$ python3 -q
>>> import numpy as np
>>> np.set_printoptions(precision=3, suppress=True, linewidth=200)
>>> mat = np.load("data.npy")
>>> print(mat)
[[ 0 -7  0  0]
 [ 7  0  3 -5]
 [ 0 -3  0 -2]
 [ 0  5  2  0]]
>>> out = mat ** -1
Traceback (most recent call last):
  File "<python-input-4>", line 1, in <module>
    out = mat ** -1
          ~~~~^^~~~
ValueError: Integers to negative integer powers are not allowed.
>>> out = np.linalg.inv(mat)
>>> print(np.round(mat @ out, 3) + 0)
[[1. 0. 0. 0.]
 [0. 1. 0. 0.]
 [0. 0. 1. 0.]
 [0. 0. 0. 1.]]
>>> print(round(np.linalg.det(mat) * np.linalg.det(out), 3))
1.0
>>> print((mat - mat.T) / 2)
[[ 0. -7.  0.  0.]
 [ 7.  0.  3. -5.]
 [ 0. -3.  0. -2.]
 [ 0.  5.  2.  0.]]
>>> mat.inv()
Traceback (most recent call last):
  File "<python-input-9>", line 1, in <module>
    mat.inv()
    ^^^^^^^
AttributeError: 'numpy.ndarray' object has no attribute 'inv'
>>> print((mat + mat.T) / 2)
[[0. 0. 0. 0.]
 [0. 0. 0. 0.]
 [0. 0. 0. 0.]
 [0. 0. 0. 0.]]
>>> print(np.allclose(mat, mat.T))
False
>>> x0 = np.array([-2, 0, 0, 0])
>>> print(np.round(np.linalg.eigvals(mat).real, 3) + 0)
[0. 0. 0. 0.]
>>> print(round(float(np.linalg.det(mat)), 3))
196.0
>>> Q = np.linalg.solve(np.eye(4) - mat, np.eye(4) + mat)
>>> print(np.round(np.linalg.det(Q), 3))
1.0
>>> print(np.round(Q @ Q.T, 3) + 0)
[[1. 0. 0. 0.]
 [0. 1. 0. 0.]
 [0. 0. 1. 0.]
 [0. 0. 0. 1.]]
>>> f = np.array([1, 2, 0])
>>> print(np.correlate(mat[0], mat[2], "full"))
[ 0 14  0 21  0  0  0]
>>> print(np.convolve(mat[0], f))
[  0  -7 -14   0   0   0]
>>> out = np.array([[5, 0], [4, 4]])
>>> basis = np.kron(out, mat)
>>> print(basis)
[[  0 -35   0   0   0   0   0   0]
 [ 35   0  15 -25   0   0   0   0]
 [  0 -15   0 -10   0   0   0   0]
 [  0  25  10   0   0   0   0   0]
 [  0 -28   0   0   0 -28   0   0]
 [ 28   0  12 -20  28   0  12 -20]
 [  0 -12   0  -8   0 -12   0  -8]
 [  0  20   8   0   0  20   8   0]]
>>> print(basis.shape)
(8, 8)
>>> print(np.linalg.matrix_rank(basis))
8
>>> print(round(float(np.linalg.norm(basis, 2)), 3), round(np.linalg.norm(out, 2) * np.linalg.norm(mat, 2), 3))
64.288 64.288
>>> A = np.load("block12.npy")
>>> print(A)
[[0.5   0.    0.    0.    0.5  ]
 [0.    0.333 0.333 0.333 0.   ]
 [0.    0.    1.    0.    0.   ]
 [0.    0.    0.333 0.667 0.   ]
 [0.    0.    0.    0.    1.   ]]
>>> # 2 blocks once reordered
>>> Q = A.astype(float).copy()
>>> for j in range(5):
...     Q[:, j] -= Q[:, :j] @ (Q[:, :j].T @ Q[:, j])
...     Q[:, j] /= np.linalg.norm(Q[:, j])
... 
>>> print(np.round(Q.T @ A, 3) + 0)
[[0.5   0.    0.    0.    0.5  ]
 [0.    0.333 0.333 0.333 0.   ]
 [0.    0.    1.054 0.211 0.   ]
 [0.    0.    0.    0.632 0.   ]
 [0.    0.    0.    0.    1.   ]]
>>> T = np.stack([A, 5 * A, A[::-1]])
>>> print(np.linalg.norm(T, axis=(1, 2)))
[1.841 9.204 1.841]
>>> print(np.einsum("bij,cij->bc", T, T))
[[ 3.389 16.944  2.667]
 [16.944 84.722 13.333]
 [ 2.667 13.333  3.389]]
>>> print(np.linalg.det(T))
[  0.111 347.222   0.111]
>>> print(np.linalg.matrix_rank(T))
[5 5 5]
>>> rng = np.random.default_rng(2240)
>>> feats = rng.normal(size=(20, 3)) + 10 * np.array([-1, 1, 2])
>>> print(feats)
[[ -9.481  10.607  18.295]
 [-10.428   8.932  19.045]
 [ -9.862   8.623  18.645]
 [ -9.828  10.266  22.308]
 [-10.29    9.898  20.781]
 [ -9.606  10.093  21.387]
 [-10.763  10.438  21.4  ]
 [ -9.122  12.377  17.774]
 [ -8.961  11.893  20.313]
 [ -8.892   8.7    21.648]
 [ -9.187  10.59   19.858]
 [-10.507   9.815  19.465]
 [-10.663  10.735  18.277]
 [ -9.98    9.19   20.983]
 [-10.806   9.622  20.663]
 [ -9.003  12.228  19.096]
 [-10.446  10.034  20.485]
 [ -9.006   8.986  20.799]
 [ -8.446  11.041  19.09 ]
 [ -8.856   9.373  20.108]]
>>> U, sigma, Vh = np.linalg.svd(feats)
>>> print(np.argmax(sigma[:-1] / (sigma[1:] + 1e-6)) + 1)
1
>>> print(sigma)
[109.498   5.721   3.536]
>>> out = U[:, :1] @ np.diag(sigma[:1]) @ Vh[:1]
>>> print(np.round(np.linalg.norm(feats - out) / np.linalg.norm(feats), 3))
0.061
>>> print(round(float(np.linalg.norm(feats - out, 2)), 3), np.round(sigma[1], 3))
5.721 5.721
>>> print(np.linalg.matrix_rank(out))
1
>>> basis = feats[[11, 1]].astype(float)
>>> for _ in range(3):
...     idx = np.linalg.norm(feats[:, None] - basis, axis=-1).argmin(axis=1)
...     basis = np.array([feats[idx == j].mean(axis=0) for j in range(2)])
... 
>>> print(idx)
[1 1 1 0 0 0 0 0 0 0 0 1 1 0 0 0 0 0 0 0]
>>> print(np.abs(basis[1] - basis[0]).argmax())
2
>>> print(basis[1] - basis[0])
[-0.642 -0.573 -1.701]
>>> print(basis)
[[ -9.546  10.315  20.446]
 [-10.188   9.742  18.746]]
>>> print(np.bincount(idx))
[15  5]
